>>> import numpy as np
>>> from numpy import linalg as LA
>>> np.set_printoptions(suppress=True, linewidth=160)
>>> def rnd(a):
...     return np.round(a, 2) + 0
... 
>>> rng = np.random.default_rng(48988)
>>> labels = rng.integers(0, 3, 7)
>>> E = (labels[:, None] == labels) * 5 + np.eye(7)
>>> E
array([[6., 0., 0., 5., 0., 5., 5.],
       [0., 6., 0., 0., 0., 0., 0.],
       [0., 0., 6., 0., 5., 0., 0.],
       [5., 0., 0., 6., 0., 5., 5.],
       [0., 0., 5., 0., 6., 0., 0.],
       [5., 0., 0., 5., 0., 6., 5.],
       [5., 0., 0., 5., 0., 5., 6.]])
>>> # 3 groups of indices that never mix
>>> u = np.array([-2, 3, -2, -2, 0, -3, 2])
>>> B = E + np.outer(u, np.eye(7)[1])
>>> LA.matrix_rank(LA.inv(B) - LA.inv(E), tol=1e-8)
np.int64(1)
>>> labels = rng.permutation(7)
>>> B = E[:, labels] * rng.choice([-1, 1], 7)
>>> B
array([[-0.,  6.,  5.,  0.,  0.,  5.,  5.],
       [-0.,  0.,  0.,  0.,  6.,  0.,  0.],
       [-6.,  0.,  0.,  5.,  0.,  0.,  0.],
       [-0.,  5.,  5.,  0.,  0.,  6.,  5.],
       [-5.,  0.,  0.,  6.,  0.,  0.,  0.],
       [-0.,  5.,  6.,  0.,  0.,  5.,  5.],
       [-0.,  5.,  5.,  0.,  0.,  5.,  6.]])
>>> U, _, Vt = LA.svd(E.T @ B)
>>> rnd(LA.lstsq(E, B)[0])
array([[ 0.,  1.,  0.,  0.,  0.,  0.,  0.],
       [ 0.,  0.,  0.,  0.,  1.,  0.,  0.],
       [-1.,  0.,  0.,  0.,  0.,  0.,  0.],
       [ 0.,  0.,  0.,  0.,  0.,  1.,  0.],
       [ 0.,  0.,  0.,  1.,  0.,  0.,  0.],
       [ 0.,  0.,  1.,  0.,  0.,  0.,  0.],
       [ 0.,  0.,  0.,  0.,  0.,  0.,  1.]])
>>> rnd(U @ Vt)
array([[ 0.,  1.,  0.,  0.,  0.,  0.,  0.],
       [ 0.,  0.,  0.,  0.,  1.,  0.,  0.],
       [-1.,  0.,  0.,  0.,  0.,  0.,  0.],
       [ 0.,  0.,  0.,  0.,  0.,  1.,  0.],
       [ 0.,  0.,  0.,  1.,  0.,  0.,  0.],
       [ 0.,  0.,  1.,  0.,  0.,  0.,  0.],
       [ 0.,  0.,  0.,  0.,  0.,  0.,  1.]])
>>> labels
array([2, 0, 5, 4, 1, 3, 6])
>>> M = 4 * np.eye(10) + np.eye(10, k=1)
>>> M
array([[4., 1., 0., 0., 0., 0., 0., 0., 0., 0.],
       [0., 4., 1., 0., 0., 0., 0., 0., 0., 0.],
       [0., 0., 4., 1., 0., 0., 0., 0., 0., 0.],
       [0., 0., 0., 4., 1., 0., 0., 0., 0., 0.],
       [0., 0., 0., 0., 4., 1., 0., 0., 0., 0.],
       [0., 0., 0., 0., 0., 4., 1., 0., 0., 0.],
       [0., 0., 0., 0., 0., 0., 4., 1., 0., 0.],
       [0., 0., 0., 0., 0., 0., 0., 4., 1., 0.],
       [0., 0., 0., 0., 0., 0., 0., 0., 4., 1.],
       [0., 0., 0., 0., 0., 0., 0., 0., 0., 4.]])
>>> # triangular, det is the product of the diagonal
>>> labels = rng.permutation(10)
>>> labels
array([1, 5, 6, 9, 0, 8, 4, 2, 7, 3])
>>> B = M[labels][:, labels]
>>> B
array([[4., 0., 0., 0., 0., 0., 0., 1., 0., 0.],
       [0., 4., 1., 0., 0., 0., 0., 0., 0., 0.],
       [0., 0., 4., 0., 0., 0., 0., 0., 1., 0.],
       [0., 0., 0., 4., 0., 0., 0., 0., 0., 0.],
       [1., 0., 0., 0., 4., 0., 0., 0., 0., 0.],
       [0., 0., 0., 1., 0., 4., 0., 0., 0., 0.],
       [0., 1., 0., 0., 0., 0., 4., 0., 0., 0.],
       [0., 0., 0., 0., 0., 0., 0., 4., 0., 1.],
       [0., 0., 0., 0., 0., 1., 0., 0., 4., 0.],
       [0., 0., 0., 0., 0., 0., 1., 0., 0., 4.]])
>>> np.diag(B)
array([4., 4., 4., 4., 4., 4., 4., 4., 4., 4.])
>>> T = np.stack([B, -3 * B, B[::-1]])
>>> T.sum(axis=0)
array([[-8.,  0.,  0.,  0.,  0.,  0.,  1., -2.,  0.,  4.],
       [ 0., -8., -2.,  0.,  0.,  1.,  0.,  0.,  4.,  0.],
       [ 0.,  0., -8.,  0.,  0.,  0.,  0.,  4., -2.,  1.],
       [ 0.,  1.,  0., -8.,  0.,  0.,  4.,  0.,  0.,  0.],
       [-2.,  0.,  0.,  1., -8.,  4.,  0.,  0.,  0.,  0.],
       [ 1.,  0.,  0., -2.,  4., -8.,  0.,  0.,  0.,  0.],
       [ 0., -2.,  0.,  4.,  0.,  0., -8.,  0.,  0.,  0.],
       [ 0.,  0.,  4.,  0.,  0.,  0.,  0., -8.,  1., -2.],
       [ 0.,  4.,  1.,  0.,  0., -2.,  0.,  0., -8.,  0.],
       [ 4.,  0.,  0.,  0.,  0.,  0., -2.,  1.,  0., -8.]])
>>> (T @ B.T).shape
(3, 10, 10)
>>> LA.matrix_rank(T)
array([10, 10, 10])
>>> T.shape
(3, 10, 10)
>>> W = np.array([[0, 0, 3, 2, 1, 3],
...     [1, 2, 0, 2, 0, 1],
...     [2, 2, 2, 0, 2, 0],
...     [0, 0, 0, 2, 3, 0],
...     [0, 2, 2, 3, 3, 1],
...     [1, 2, 3, 3, 3, 3],
...     [1, 2, 0, 1, 1, 2],
...     [2, 3, 3, 3, 2, 0],
...     [2, 2, 0, 1, 3, 1],
...     [0, 3, 0, 1, 0, 0]])
>>> coef = np.array([-3, 3, 3, -3, 2, -2])
>>> H = np.maximum(M @ W + coef, 0)
>>> (H > 0).mean(axis=0)
array([0.6, 1. , 1. , 0.9, 1. , 0.6])
>>> H
array([[ 0.,  5., 15.,  7.,  6., 11.],
       [ 3., 13.,  5.,  5.,  4.,  2.],
       [ 5., 11., 11.,  0., 13.,  0.],
       [ 0.,  5.,  5.,  8., 17.,  0.],
       [ 0., 13., 14., 12., 17.,  5.],
       [ 2., 13., 15., 10., 15., 12.],
       [ 3., 14.,  6.,  4.,  8.,  6.],
       [ 7., 17., 15., 10., 13.,  0.],
       [ 5., 14.,  3.,  2., 14.,  2.],
       [ 0., 15.,  3.,  1.,  2.,  0.]])
>>> basis = np.array([[-1, 3], [0, 2], [3, 3], [0, -3], [-2, -2], [2, -1]])
>>> H @ basis
array([[ 55.,  11.],
       [  8.,  25.],
       [  2.,  44.],
       [-19., -33.],
       [ 18.,  -7.],
       [ 37.,   5.],
       [ 11.,  21.],
       [ 12.,  44.],
       [-20.,  16.],
       [  5.,  32.]])
>>> B = np.array([[-3, 8, -1, -5, -4, 9, 7],
...     [9, 8, -9, -4, -8, 1, 9],
...     [1, 4, -3, 3, 0, 6, 0],
...     [5, -2, 4, -5, 4, -2, 8],
...     [7, 1, 6, 1, -6, 3, 6],
...     [3, -1, -5, -6, 7, 6, 1],
...     [-2, 8, -6, 5, -6, 8, 0]])
>>> A = np.triu(B, 1)
>>> A
array([[ 0,  8, -1, -5, -4,  9,  7],
       [ 0,  0, -9, -4, -8,  1,  9],
       [ 0,  0,  0,  3,  0,  6,  0],
       [ 0,  0,  0,  0,  4, -2,  8],
       [ 0,  0,  0,  0,  0,  3,  6],
       [ 0,  0,  0,  0,  0,  0,  1],
       [ 0,  0,  0,  0,  0,  0,  0]])
>>> [round(float(x), 2) for x in LA.svd(A, compute_uv=False)[:3]]
[20.14, 11.2, 9.36]
>>> LA.matrix_rank(A, rtol=0.1)
np.int64(4)
>>> LA.cond(A) > 100
np.True_
>>> B = np.array([[-1, 0], [1, -1], [-1, 1], [-2, -1], [2, 2], [-1, 2], [1, 2]])
>>> LA.matrix_rank(A @ B)
np.int64(2)
>>> LA.matrix_rank(np.vstack([A, B.T]))
np.int64(7)
>>> B.T @ A.T
array([[  9,   9, -12,  18,   3,   1,   0],
       [ 20,  -1,   9,  20,  18,   2,   0]])
>>> np.vstack([A, B.T]).shape
(9, 7)
>>> A @ B
array([[  9,  20],
       [  9,  -1],
       [-12,   9],
       [ 18,  20],
       [  3,  18],
       [  1,   2],
       [  0,   0]])
>>> B = A + rng.integers(-2, 3, (7, 6)) @ rng.integers(-2, 3, (6, 7))
>>> B
array([[ -2,  10,   5,   1,  -6,   9,   5],
       [  0,  -6, -13,  -7,  -6,  -3,   5],
       [ -9,  -3,  -1,   0,  -1,   2,  -1],
       [ -1,   2,  -4,  -3,   6,  -4,   3],
       [  2,   8,  -6,  -6,   0,  15,  18],
       [-12,  -2,   6,   5,  -2,  -4,  -1],
       [ -2,  -2,   6,   7,   0,  -6,  -8]])
>>> LA.matrix_rank(B - A, tol=1e-8)
np.int64(6)
>>> np.abs(B - A).sum(axis=1)
array([20, 23, 22, 19, 46, 33, 31])
>>> m1 = np.load("w.npy")
>>> m1
array([[-0.08,  0.2 , -0.01,  0.13],
       [-2.79,  4.27, -0.08, -0.07],
       [-0.06,  0.12, -0.02, -0.08],
       [ 3.43, -5.17,  0.1 , -0.12],
       [ 0.18, -0.26, -0.08, -0.04],
       [-1.48,  2.06,  0.04,  0.05],
       [ 0.81, -1.33, -0.17,  0.06],
       [-3.22,  5.19, -0.23, -0.07],
       [-2.58,  3.65,  0.13, -0.12],
       [ 1.42, -2.03,  0.08,  0.04],
       [-0.34,  0.77,  0.14, -0.02],
       [ 1.17, -1.84, -0.06,  0.16],
       [ 0.  ,  0.06,  0.01,  0.02],
       [ 1.52, -2.26,  0.01, -0.07],
       [-3.06,  4.85,  0.18, -0.24],
       [ 0.19, -0.37,  0.16, -0.05],
       [-1.45,  2.22,  0.02, -0.05],
       [ 0.81, -1.39, -0.11,  0.01],
       [-1.8 ,  3.02,  0.11,  0.03],
       [ 0.65, -0.74,  0.22,  0.  ],
       [ 4.36, -6.4 , -0.02,  0.06],
       [ 0.75, -1.11,  0.18,  0.12],
       [ 0.37, -0.6 , -0.17,  0.09],
       [ 2.95, -4.59, -0.09, -0.1 ],
       [ 2.13, -3.41, -0.02,  0.07],
       [-0.67,  0.81,  0.03,  0.1 ],
       [-0.41,  0.92,  0.27, -0.07],
       [ 2.14, -3.25,  0.16, -0.09],
       [-0.34,  0.44,  0.03,  0.1 ],
       [-2.12,  3.13, -0.06, -0.09],
       [-2.06,  3.02, -0.07,  0.06],
       [ 0.09, -0.1 ,  0.11,  0.03],
       [-0.04, -0.31, -0.09, -0.02],
       [ 0.27, -0.33,  0.16,  0.15],
       [ 1.61, -2.26, -0.17, -0.01]])
>>> cen = (m1 - m1.mean(axis=0)) / m1.std(axis=0)
>>> rnd(cen.std(axis=0))
array([1., 1., 1., 1.])
>>> coef = LA.lstsq(np.delete(cen, 2, axis=1), cen[:, 2])[0]
>>> rnd(1 - np.var(cen[:, 2] - np.delete(cen, 2, axis=1) @ coef))
np.float64(0.09)
>>> rnd(coef)
array([ 4.34,  4.33, -0.11])
>>> B = np.c_[m1[:, :2] @ np.array([[-2, 1], [0, 2]]), np.array([8, 5, 4, 1, 7, 1, 4, 0, 0, 5, 4, 0, 9, 0, 6, 5, 6, 0, 4, 9, 8, 6, 8, 9, 5, 6, 4, 7, 2, 7, 8, 3, 6, 7, 4])]
>>> rnd(B)
array([[ 0.16,  0.32,  8.  ],
       [ 5.58,  5.75,  5.  ],
       [ 0.12,  0.18,  4.  ],
       [-6.86, -6.91,  1.  ],
       [-0.36, -0.34,  7.  ],
       [ 2.96,  2.64,  1.  ],
       [-1.62, -1.85,  4.  ],
       [ 6.44,  7.16,  0.  ],
       [ 5.16,  4.72,  0.  ],
       [-2.84, -2.64,  5.  ],
       [ 0.68,  1.2 ,  4.  ],
       [-2.34, -2.51,  0.  ],
       [ 0.  ,  0.12,  9.  ],
       [-3.04, -3.  ,  0.  ],
       [ 6.12,  6.64,  6.  ],
       [-0.38, -0.55,  5.  ],
       [ 2.9 ,  2.99,  6.  ],
       [-1.62, -1.97,  0.  ],
       [ 3.6 ,  4.24,  4.  ],
       [-1.3 , -0.83,  9.  ],
       [-8.72, -8.44,  8.  ],
       [-1.5 , -1.47,  6.  ],
       [-0.74, -0.83,  8.  ],
       [-5.9 , -6.23,  9.  ],
       [-4.26, -4.69,  5.  ],
       [ 1.34,  0.95,  6.  ],
       [ 0.82,  1.43,  4.  ],
       [-4.28, -4.36,  7.  ],
       [ 0.68,  0.54,  2.  ],
       [ 4.24,  4.14,  7.  ],
       [ 4.12,  3.98,  8.  ],
       [-0.18, -0.11,  3.  ],
       [ 0.08, -0.66,  6.  ],
       [-0.54, -0.39,  7.  ],
       [-3.22, -2.91,  4.  ]])
>>> rnd(LA.lstsq(m1, B[:, 0])[0])
array([-2.,  0.,  0.,  0.])
>>> LA.matrix_rank(np.c_[m1, B])
np.int64(5)
>>> rnd(LA.norm(B - m1 @ LA.lstsq(m1, B)[0], axis=0))
array([ 0.  ,  0.  , 32.12])
